$ ipython --no-banner

In [1]: import numpy as np

In [2]: from numpy import linalg as LA

In [3]: np.set_printoptions(suppress=True, linewidth=160)

In [4]: m1 = np.load("mat.npy")

In [5]: print(m1)
[[-0.92 -3.04 -0.01  2.    0.03  2.05 -2.13]
 [-1.05 -3.01  0.01  1.95  0.1   2.   -1.9 ]
 [-1.03 -3.06  0.05  1.96 -0.03  1.91 -2.01]
 [-1.01 -3.04 -0.01  1.99  0.01  1.93 -2.02]
 [-1.05 -2.98 -0.12  2.    0.03  2.02 -1.96]
 [-1.05 -2.9   0.    1.92 -0.02  2.01 -1.98]
 [-0.87 -2.93 -0.09  1.94 -0.09  1.96 -2.03]
 [-1.02 -2.99 -0.04  1.93  0.06  2.03 -2.04]
 [-0.98 -3.1   0.04  1.95  0.    2.05 -2.02]
 [-1.   -3.04 -0.02  1.96 -0.03  2.   -2.  ]
 [-1.04 -3.01  0.01  1.99 -0.04  1.97 -2.02]
 [-0.98 -2.98  0.07  1.97  0.09  2.04 -2.04]
 [-1.01 -2.86  0.02  1.91  0.04  1.95 -2.01]
 [-0.98 -2.92  0.13  2.11  0.    2.02 -1.93]
 [-1.94 -1.06 -0.93  2.96 -2.98 -2.04 -2.06]
 [-2.07 -1.07 -1.05  2.93 -3.   -2.   -2.07]
 [-2.06 -0.97 -1.08  3.   -2.98 -1.99 -1.92]
 [-1.98 -0.95 -1.02  3.02 -2.96 -1.99 -2.  ]
 [-2.01 -1.01 -1.    3.03 -3.03 -1.97 -1.99]
 [-2.   -0.97 -0.98  2.91 -3.04 -1.93 -2.08]
 [-1.99 -0.97 -0.97  3.14 -3.04 -2.05 -2.01]
 [-2.1  -0.89 -1.06  3.   -3.01 -1.95 -1.97]
 [-1.96 -1.04 -1.03  2.97 -2.98 -1.98 -2.03]
 [-1.99 -1.01 -1.    2.94 -2.92 -2.03 -2.02]
 [-2.02 -1.02 -1.13  2.89 -2.96 -1.98 -2.  ]
 [-1.99 -0.89 -1.03  3.03 -2.94 -2.02 -2.  ]
 [-1.98 -0.97 -1.15  3.04 -3.07 -1.99 -1.9 ]
 [-1.93 -1.09 -1.02  3.1  -3.02 -2.01 -2.05]]

In [6]: Xs = (m1 - m1.mean(axis=0)) / m1.std(axis=0)

In [7]: print(np.argwhere(np.abs(Xs) > 2))
[[ 0  6]
 [ 1  6]
 [26  6]]

In [8]: print(np.round(Xs.std(axis=0), 2))
[1. 1. 1. 1. 1. 1. 1.]

In [9]: beta = LA.lstsq(np.delete(Xs, 0, axis=1), Xs[:, 0])[0]

In [10]: print(round(float(1 - np.var(Xs[:, 0] - np.delete(Xs, 0, axis=1) @ beta)), 2))
0.99

In [11]: print(np.abs(beta).argmax())
4

In [12]: print(beta.round(2))
[-0.18  0.01  0.25  0.07  0.99 -0.04]

In [13]: cent = np.sign(np.array([[1, 0, 2, 0], [1, 1, 0, 2], [2, 1, 0, 0], [1, 2, 0, 1]]))

In [14]: M2 = (np.tril(cent, -1) + np.eye(4)) @ (np.triu(cent, 1) + np.eye(4))

In [15]: w = np.array([3, 4, 5, 1])

In [16]: J = np.rint(M2 * w @ LA.inv(M2)) + 0

In [17]: print(J)
[[ 3. -2.  2.  0.]
 [-1.  5.  2. -3.]
 [-1.  0.  7. -3.]
 [-1.  4.  2. -2.]]

In [18]: Q, evecs = LA.qr(J[:, :2])[0], LA.qr(J[:, 2:])[0]

In [19]: sv = LA.svd(Q.T @ evecs, compute_uv=False)

In [20]: print(sv.round(2))
[0.98 0.01]

In [21]: print(np.round(np.degrees(np.arccos(sv.clip(0, 1))), 2))
[ 9.97 89.5 ]

In [22]: print((sv > 0.9).sum())
1

In [23]: x0 = np.array([-3, -1, 1, 0])

In [24]: h1 = np.maximum(J @ x0, 0)

In [25]: print(np.maximum(J @ (3 * x0), 0))
[ 0.  0. 30.  3.]

In [26]: print(np.maximum(J @ x0, 0) - np.maximum(-J @ x0, 0))
[-5.  0. 10.  1.]

In [27]: K = np.load("block15.npy")

In [28]: print(K)
[[  66  -41  -16   39  -15  -23   75   64   77]
 [ -41   90  -27   35  -65    4  -77  -62 -129]
 [ -16  -27  161 -100   46   69  -19   51   11]
 [  39   35 -100  101  -77  -47   24   -5  -22]
 [ -15  -65   46  -77   89   17   18   11   76]
 [ -23    4   69  -47   17   34  -29    4  -21]
 [  75  -77  -19   24   18  -29  102   76  128]
 [  64  -62   51   -5   11    4   76   91   96]
 [  77 -129   11  -22   76  -21  128   96  194]]

In [29]: r0, r1 = J[0], J[2]

In [30]: print(r0 @ r0)
17.0

In [31]: p = (r0 @ r1) / (r0 @ r0) * r0

In [32]: print(np.round(r1 - p, 2))
[-2.94  1.29  5.71 -3.  ]

In [33]: print(p.round(2))
[ 1.94 -1.29  1.29  0.  ]

In [34]: print(LA.matrix_rank(np.outer(r0, r1)))
1
